In [1]: import numpy as np

In [2]: np.set_printoptions(suppress=True, linewidth=200)

In [3]: J = np.load("block1.npy")

In [4]: J
Out[4]: 
array([[3., 2., 0., 0.],
       [2., 3., 0., 0.],
       [0., 0., 3., 2.],
       [0., 0., 2., 3.]])

In [5]: # 2 groups of indices that never mix

In [6]: left, sig, Vt = np.linalg.svd(J, full_matrices=False)

In [7]: (sig > 1e-8).sum()
Out[7]: np.int64(4)

In [8]: np.allclose(left * sig @ Vt, J)
Out[8]: True

In [9]: np.round(left.T @ left, 3) + 0
Out[9]: 
array([[1., 0., 0., 0.],
       [0., 1., 0., 0.],
       [0., 0., 1., 0.],
       [0., 0., 0., 1.]])

In [10]: np.round(np.linalg.det(2 * J), 3), np.round(np.linalg.det(J), 3)
Out[10]: (np.float64(400.0), np.float64(25.0))

In [11]: np.kron(np.eye(2, dtype=int), J)
Out[11]: 
array([[3., 2., 0., 0., 0., 0., 0., 0.],
       [2., 3., 0., 0., 0., 0., 0., 0.],
       [0., 0., 3., 2., 0., 0., 0., 0.],
       [0., 0., 2., 3., 0., 0., 0., 0.],
       [0., 0., 0., 0., 3., 2., 0., 0.],
       [0., 0., 0., 0., 2., 3., 0., 0.],
       [0., 0., 0., 0., 0., 0., 3., 2.],
       [0., 0., 0., 0., 0., 0., 2., 3.]])

In [12]: round(float(np.linalg.det(J.T)), 3)
Out[12]: 25.0

In [13]: np.einsum("ij,ji->", J, J)
Out[13]: np.float64(52.0)

In [14]: round(float(np.linalg.eigvals(J).sum().real), 3)
Out[14]: 12.0

In [15]: np.round(np.sort(np.linalg.eigvals(J).real), 3)
Out[15]: array([1., 1., 5., 5.])

In [16]: np.round(np.linalg.det(J), 3)
Out[16]: np.float64(25.0)

In [17]: np.flatnonzero(np.linalg.matrix_power((J != 0) + (J.T != 0) + np.eye(4), 4)[1])
Out[17]: array([0, 1])

In [18]: (J != 0).astype(int)
Out[18]: 
array([[1, 1, 0, 0],
       [1, 1, 0, 0],
       [0, 0, 1, 1],
       [0, 0, 1, 1]])

In [19]: J @ J
Out[19]: 
array([[13., 12.,  0.,  0.],
       [12., 13.,  0.,  0.],
       [ 0.,  0., 13., 12.],
       [ 0.,  0., 12., 13.]])

In [20]: np.allclose(J @ J.T, J.T @ J)
Out[20]: True

In [21]: (J + J.T) / 2
Out[21]: 
array([[3., 2., 0., 0.],
       [2., 3., 0., 0.],
       [0., 0., 3., 2.],
       [0., 0., 2., 3.]])

In [22]: E = np.loadtxt("arr.csv", delimiter=",")

In [23]: E
Out[23]: 
array([[0., 0., 1., 1.],
       [0., 0., 0., 0.],
       [1., 0., 0., 1.],
       [1., 0., 1., 0.]])

In [24]: # 2 groups of indices that never mix

In [25]: round(float(np.trace(np.linalg.pinv(E) @ E)), 3)
Out[25]: 3.0

In [26]: np.allclose(E[:-1].T @ np.linalg.lstsq(E[:-1].T, E[-1])[0], E[-1])
Out[26]: False

In [27]: np.round(E @ np.linalg.pinv(E) @ E, 3) + 0
Out[27]: 
array([[0., 0., 1., 1.],
       [0., 0., 0., 0.],
       [1., 0., 0., 1.],
       [1., 0., 1., 0.]])

In [28]: try:
    ...:     np.linalg.inv(E)
    ...: except np.linalg.LinAlgError as e:
    ...:     print("failed:", e)
    ...: 
failed: Singular matrix

In [29]: np.abs(np.diag(np.linalg.qr(E)[1])) > 1e-9
Out[29]: array([ True, False,  True,  True])

In [30]: arr = np.load("test13.npy")

In [31]: arr.round(3)
Out[31]: 
array([[0.25 , 0.   , 0.   , 0.25 , 0.   , 0.   , 0.25 , 0.   , 0.   , 0.   , 0.   , 0.25 , 0.   , 0.   ],
       [0.   , 0.333, 0.   , 0.   , 0.   , 0.   , 0.   , 0.333, 0.   , 0.333, 0.   , 0.   , 0.   , 0.   ],
       [0.   , 0.   , 0.333, 0.   , 0.   , 0.   , 0.   , 0.333, 0.   , 0.333, 0.   , 0.   , 0.   , 0.   ],
       [0.   , 0.   , 0.167, 0.167, 0.   , 0.167, 0.   , 0.   , 0.167, 0.   , 0.   , 0.   , 0.167, 0.167],
       [0.25 , 0.   , 0.25 , 0.   , 0.25 , 0.   , 0.   , 0.   , 0.   , 0.   , 0.   , 0.   , 0.   , 0.25 ],
       [0.   , 0.   , 0.   , 0.   , 0.   , 0.333, 0.   , 0.333, 0.   , 0.   , 0.   , 0.333, 0.   , 0.   ],
       [0.25 , 0.   , 0.   , 0.   , 0.   , 0.25 , 0.25 , 0.   , 0.25 , 0.   , 0.   , 0.   , 0.   , 0.   ],
       [0.   , 0.   , 0.25 , 0.   , 0.25 , 0.   , 0.   , 0.25 , 0.   , 0.   , 0.25 , 0.   , 0.   , 0.   ],
       [0.167, 0.   , 0.   , 0.   , 0.167, 0.167, 0.   , 0.   , 0.167, 0.167, 0.   , 0.167, 0.   , 0.   ],
       [0.   , 0.167, 0.   , 0.   , 0.   , 0.   , 0.167, 0.   , 0.167, 0.167, 0.167, 0.167, 0.   , 0.   ],
       [0.   , 0.   , 0.   , 0.25 , 0.   , 0.25 , 0.25 , 0.   , 0.   , 0.   , 0.25 , 0.   , 0.   , 0.   ],
       [0.   , 0.   , 0.   , 0.   , 0.   , 0.2  , 0.   , 0.   , 0.   , 0.   , 0.2  , 0.4  , 0.2  , 0.   ],
       [0.   , 0.   , 0.   , 0.333, 0.   , 0.   , 0.   , 0.   , 0.333, 0.   , 0.   , 0.   , 0.333, 0.   ],
       [0.   , 0.   , 0.25 , 0.   , 0.25 , 0.   , 0.   , 0.25 , 0.   , 0.   , 0.   , 0.   , 0.   , 0.25 ]])

In [32]: rng = np.random.default_rng(864376)

In [33]: out = arr + rng.integers(-2, 3, (14, 13)) @ rng.integers(-2, 3, (13, 14))

In [34]: out.round(3)
Out[34]: 
array([[  7.25 ,   7.   ,  -1.   ,  -8.75 ,   3.   ,  -6.   ,   8.25 ,  -1.   ,  -1.   ,   0.   ,  11.   ,   3.25 ,   1.   ,  -3.   ],
       [  2.   ,  -1.667,   5.   ,  -1.   ,   3.   ,   5.   ,  -1.   ,  -7.667,   1.   ,   7.333,  -2.   ,   8.   , -11.   ,   5.   ],
       [ -7.   ,   3.   ,  -5.667,   7.   ,  -7.   ,   2.   ,   2.   , -12.667,   0.   ,   9.333,  -9.   ,  -4.   ,  10.   ,   5.   ],
       [  2.   ,  -4.   ,  -2.833,   9.167,   7.   ,   6.167,   1.   ,   7.   ,  -1.833,  -2.   ,   0.   ,   1.   ,  -0.833,   4.167],
       [  0.25 , -12.   ,   0.25 ,   1.   ,  -5.75 ,   7.   , -12.   , -11.   , -11.   ,  -3.   ,  -7.   ,  -5.   ,   2.   ,  -6.75 ],
       [ -1.   ,   4.   ,   3.   ,  14.   ,  -5.   ,   0.333,  -7.   ,   2.333,   9.   ,   8.   , -10.   ,   1.333,   5.   ,   4.   ],
       [  4.25 , -10.   ,   5.   ,   0.   , -12.   ,  -4.75 , -21.75 ,  -3.   ,  -2.75 ,  -8.   ,  -8.   ,   7.   ,   4.   , -14.   ],
       [  4.   ,  -8.   ,   6.25 ,  -1.   ,   0.25 ,   1.   , -11.   ,  -0.75 ,  -8.   , -10.   ,   1.25 ,   2.   ,  -2.   , -15.   ],
       [  0.167,   8.   ,  -2.   , -10.   ,  -3.833,  -4.833,  11.   ,  10.   ,   7.167,   0.167,   8.   ,   1.167,  -5.   ,   3.   ],
       [  8.   ,   7.167, -20.   ,  -6.   ,   0.   ,  -3.   ,  10.167,  -3.   ,  -3.833,   6.167,   5.167,   5.167,   5.   ,   6.   ],
       [  0.   ,  11.   ,  -3.   , -14.75 ,  -6.   , -12.75 ,  23.25 ,   2.   ,  12.   ,   2.   ,  10.25 ,   4.   ,   1.   ,  10.   ],
       [  0.   ,  -4.   ,  -5.   ,   1.   , -11.   ,   5.2  ,  -6.   ,  -6.   ,  -4.   ,  -2.   ,  -4.8  ,  -2.6  ,  -0.8  ,  -3.   ],
       [ -7.   ,   6.   ,   5.   ,   3.333,   9.   ,  -4.   ,  -6.   ,   7.   ,   8.333,   3.   ,  -6.   ,  -8.   ,  -2.667,  -1.   ],
       [  3.   ,   4.   ,   3.25 ,   3.   ,  10.25 ,   2.   ,   6.   ,   6.25 ,   1.   ,  -5.   ,   3.   ,   0.   ,  -8.   ,   2.25 ]])

In [35]: np.linalg.matrix_rank(out - arr, tol=1e-8)
Out[35]: np.int64(13)
